>>> import numpy as np
>>> np.set_printoptions(suppress=True, linewidth=160)
>>> rd = lambda a: np.round(a, 2) + 0
>>> E = np.array([[1, 0, 0, 0, 0, 0, 0, 0],
...     [0, 1, 0, 0, 0, 0, 0, 0],
...     [1, -1, 1, 0, 0, 0, 0, 0],
...     [3, 1, 3, 1, 0, 0, 0, 0],
...     [2, 2, 0, 3, 1, 0, 0, 0],
...     [-1, 2, 3, -2, 1, 1, 0, 0],
...     [-3, 1, 2, -3, 3, 1, 1, 0],
...     [2, 2, 3, 1, 2, 3, 3, 1]])
>>> np.linalg.cond(E) > 100
np.True_
>>> rd(np.linalg.norm(E, 2) / np.linalg.norm(E))
np.float64(0.7)
>>> K = np.array([[0, 2, -1, -1, 1],
...     [-2, 1, 2, 1, 1],
...     [-1, -1, 1, 2, -1],
...     [-2, -1, 1, -1, 2],
...     [-2, 1, 0, -2, 2]])
>>> K
array([[ 0,  2, -1, -1,  1],
       [-2,  1,  2,  1,  1],
       [-1, -1,  1,  2, -1],
       [-2, -1,  1, -1,  2],
       [-2,  1,  0, -2,  2]])
>>> x0 = np.array([-5, 2, -3, 4, -5])
>>> target = K @ x0
>>> target
array([-2,  5, 13, -9, -6])
>>> rd(np.linalg.solve(K, target + K[:, 0]))
array([-4.,  2., -3.,  4., -5.])
>>> rd(np.linalg.solve(K.T, K[3]))
array([0., 0., 0., 1., 0.])
>>> (K - K.T) / 2
array([[ 0. ,  2. ,  0. ,  0.5,  1.5],
       [-2. ,  0. ,  1.5,  1. ,  0. ],
       [ 0. , -1.5,  0. ,  0.5, -0.5],
       [-0.5, -1. , -0.5,  0. ,  2. ],
       [-1.5,  0. ,  0.5, -2. ,  0. ]])
>>> np.trace(K)
np.int64(3)
>>> np.allclose(K @ K.T, K.T @ K)
False
>>> rd(np.sort(np.abs(np.linalg.eigvals(K))))
array([0.82, 1.34, 1.34, 3.19, 3.19])
>>> x0 = np.array([-2, 0, 5, 6, 3])
>>> K * x0
array([[  0,   0,  -5,  -6,   3],
       [  4,   0,  10,   6,   3],
       [  2,   0,   5,  12,  -3],
       [  4,   0,   5,  -6,   6],
       [  4,   0,   0, -12,   6]])
>>> K @ np.eye(5)[2]
array([-1.,  2.,  1.,  1.,  0.])
>>> np.sign((K @ x0).round(6))
array([-1,  1,  1,  1, -1])
>>> np.einsum("ij,j->i", K, x0)
array([-8, 23, 16,  9, -2])
>>> K @ x0
array([-8, 23, 16,  9, -2])
>>> F = np.loadtxt("x.csv", delimiter=",")
>>> F
array([[-1.,  1.,  1.,  1.,  1.,  1.,  1.,  1.,  1.,  1.],
       [ 1., -1.,  1.,  1.,  1.,  1.,  1.,  1.,  1.,  1.],
       [ 1.,  1., -1.,  1.,  1.,  1.,  1.,  1.,  1.,  1.],
       [ 1.,  1.,  1., -1.,  1.,  1.,  1.,  1.,  1.,  1.],
       [ 1.,  1.,  1.,  1., -1.,  1.,  1.,  1.,  1.,  1.],
       [ 1.,  1.,  1.,  1.,  1., -1.,  1.,  1.,  1.,  1.],
       [ 1.,  1.,  1.,  1.,  1.,  1., -1.,  1.,  1.,  1.],
       [ 1.,  1.,  1.,  1.,  1.,  1.,  1., -1.,  1.,  1.],
       [ 1.,  1.,  1.,  1.,  1.,  1.,  1.,  1., -1.,  1.],
       [ 1.,  1.,  1.,  1.,  1.,  1.,  1.,  1.,  1., -1.]])
>>> w, V = np.linalg.eigh(F)
>>> x0 = np.array([0, 1, 3, 2, 0, 0, 3, 2, 3, 2])
>>> rd(V * np.abs(w) @ V.T)
array([[2.6, 0.6, 0.6, 0.6, 0.6, 0.6, 0.6, 0.6, 0.6, 0.6],
       [0.6, 2.6, 0.6, 0.6, 0.6, 0.6, 0.6, 0.6, 0.6, 0.6],
       [0.6, 0.6, 2.6, 0.6, 0.6, 0.6, 0.6, 0.6, 0.6, 0.6],
       [0.6, 0.6, 0.6, 2.6, 0.6, 0.6, 0.6, 0.6, 0.6, 0.6],
       [0.6, 0.6, 0.6, 0.6, 2.6, 0.6, 0.6, 0.6, 0.6, 0.6],
       [0.6, 0.6, 0.6, 0.6, 0.6, 2.6, 0.6, 0.6, 0.6, 0.6],
       [0.6, 0.6, 0.6, 0.6, 0.6, 0.6, 2.6, 0.6, 0.6, 0.6],
       [0.6, 0.6, 0.6, 0.6, 0.6, 0.6, 0.6, 2.6, 0.6, 0.6],
       [0.6, 0.6, 0.6, 0.6, 0.6, 0.6, 0.6, 0.6, 2.6, 0.6],
       [0.6, 0.6, 0.6, 0.6, 0.6, 0.6, 0.6, 0.6, 0.6, 2.6]])
>>> rd(np.linalg.eigvalsh(F[1:, 1:]))
array([-2., -2., -2., -2., -2., -2., -2., -2.,  7.])
>>> np.abs(F).sum(axis=1).max(), np.abs(w).max()
(np.float64(10.0), np.float64(8.0))
>>> E - E[0]
array([[ 0,  0,  0,  0,  0,  0,  0,  0],
       [-1,  1,  0,  0,  0,  0,  0,  0],
       [ 0, -1,  1,  0,  0,  0,  0,  0],
       [ 2,  1,  3,  1,  0,  0,  0,  0],
       [ 1,  2,  0,  3,  1,  0,  0,  0],
       [-2,  2,  3, -2,  1,  1,  0,  0],
       [-4,  1,  2, -3,  3,  1,  1,  0],
       [ 1,  2,  3,  1,  2,  3,  3,  1]])
>>> E.shape
(8, 8)
>>> rd(E.mean(axis=0))
array([0.62, 1.  , 1.5 , 0.  , 0.88, 0.62, 0.5 , 0.12])
>>> E.sum(axis=0)
array([ 5,  8, 12,  0,  7,  5,  4,  1])
>>> rd(np.linalg.norm(E))
np.float64(11.75)
>>> np.abs(E).max()
np.int64(3)
>>> w, V = np.linalg.eigh(F)
>>> rd(np.linalg.eigvalsh(F @ F))
array([ 4.,  4.,  4.,  4.,  4.,  4.,  4.,  4.,  4., 64.])
>>> rd(V.T @ V)
array([[1., 0., 0., 0., 0., 0., 0., 0., 0., 0.],
       [0., 1., 0., 0., 0., 0., 0., 0., 0., 0.],
       [0., 0., 1., 0., 0., 0., 0., 0., 0., 0.],
       [0., 0., 0., 1., 0., 0., 0., 0., 0., 0.],
       [0., 0., 0., 0., 1., 0., 0., 0., 0., 0.],
       [0., 0., 0., 0., 0., 1., 0., 0., 0., 0.],
       [0., 0., 0., 0., 0., 0., 1., 0., 0., 0.],
       [0., 0., 0., 0., 0., 0., 0., 1., 0., 0.],
       [0., 0., 0., 0., 0., 0., 0., 0., 1., 0.],
       [0., 0., 0., 0., 0., 0., 0., 0., 0., 1.]])
>>> (w > 1e-8).sum(), (w < -1e-8).sum()
(np.int64(1), np.int64(9))
>>> np.abs(V[:, -1]).round(6).argmax()
np.int64(0)
>>> x0 = np.array([1, 3, -5, -5, 5, -2, 2, 2, 4, -1])
>>> target = F @ x0
>>> b, lr = np.zeros(10), 1 / np.linalg.norm(F, 2) ** 2
>>> for i in range(20):
...     b -= lr * F.T @ (F @ b - target)
...     if i % 5 == 0: print(i, round(np.linalg.norm(F @ b - target), 2))
... 
0 19.88
5 14.4
10 10.43
15 7.55
>>> rd(b)
array([ 0.83,  2.28, -3.51, -3.51,  3.73, -1.34,  1.56,  1.56,  3.01, -0.61])
>>> X = np.load("data.npy")
>>> X
array([[-18.  ,  -9.01, -26.99,  -8.98, -17.97],
       [-11.99, -15.01,  -9.01,  15.  , -12.01],
       [-12.01, -17.98,  -5.99,  22.03, -12.02],
       [ 26.98,  18.  ,  35.99,   2.97,  27.02],
       [ 12.  ,   6.03,  18.01,   6.  ,  12.05],
       [ -9.02,  -9.02,  -8.97,   6.  ,  -8.98],
       [ 20.95,  18.  ,  24.  ,  -6.99,  20.99],
       [  8.05,   7.  ,   9.  ,  -2.99,   8.01],
       [  0.99,   1.99,  -0.02,  -3.01,   1.  ]])
>>> [round(float(x), 2) for x in np.linalg.svd(X, compute_uv=False)[:3]]
[92.38, 34.62, 0.07]
>>> feats = np.loadtxt("out16.csv", delimiter=",")
>>> rd(feats)
array([[ 0.91, -0.03, -0.16, -0.09, -0.16, -0.35],
       [-0.03,  0.99, -0.05, -0.03, -0.05, -0.12],
       [-0.16, -0.05,  0.74, -0.16, -0.26, -0.58],
       [-0.09, -0.03, -0.16,  0.91, -0.16, -0.35],
       [-0.16, -0.05, -0.26, -0.16,  0.74, -0.58],
       [-0.35, -0.12, -0.58, -0.35, -0.58, -0.27]])
>>> rng = np.random.default_rng(2193)
>>> lab = rng.permutation(6)
>>> lab
array([1, 4, 5, 3, 0, 2])
>>> Y = feats[lab][:, lab]
>>> rd(np.diag(Y))
array([ 0.99,  0.74, -0.27,  0.91,  0.91,  0.74])
>>> rd(np.linalg.det(Y)), rd(np.linalg.det(feats[lab]))
(np.float64(-1.0), np.float64(1.0))
>>> np.all(np.linalg.eigvalsh(feats) > 0)
np.False_
>>> rd(np.linalg.eigvalsh(feats).min())
np.float64(-1.0)
>>> mat = np.loadtxt("sample0.csv", delimiter=",")
>>> mat
array([[ 0., -3.,  2.,  0., -2., -3.,  3., -3., -2.],
       [ 3.,  0.,  2.,  2., -3., -2.,  2.,  2., -1.],
       [-2., -2.,  0., -3.,  3.,  2., -3., -2.,  4.],
       [ 0., -2.,  3.,  0.,  2., -1.,  3.,  2.,  1.],
       [ 2.,  3., -3., -2.,  0., -1.,  0.,  1.,  0.],
       [ 3.,  2., -2.,  1.,  1.,  0.,  0., -1.,  0.],
       [-3., -2.,  3., -3.,  0.,  0.,  0., -2.,  0.],
       [ 3., -2.,  2., -2., -1.,  1.,  2.,  0.,  0.],
       [ 2.,  1., -4., -1.,  0.,  0.,  0.,  0.,  0.]])
>>> np.linalg.matrix_rank(mat, rtol=0.1)
np.int64(8)
>>> np.argsort(-np.linalg.norm(mat, axis=0).round(6), kind="stable")[:3]
array([2, 0, 1])
>>> rd(np.linalg.norm(mat, 2) / np.linalg.norm(mat))
np.float64(0.59)
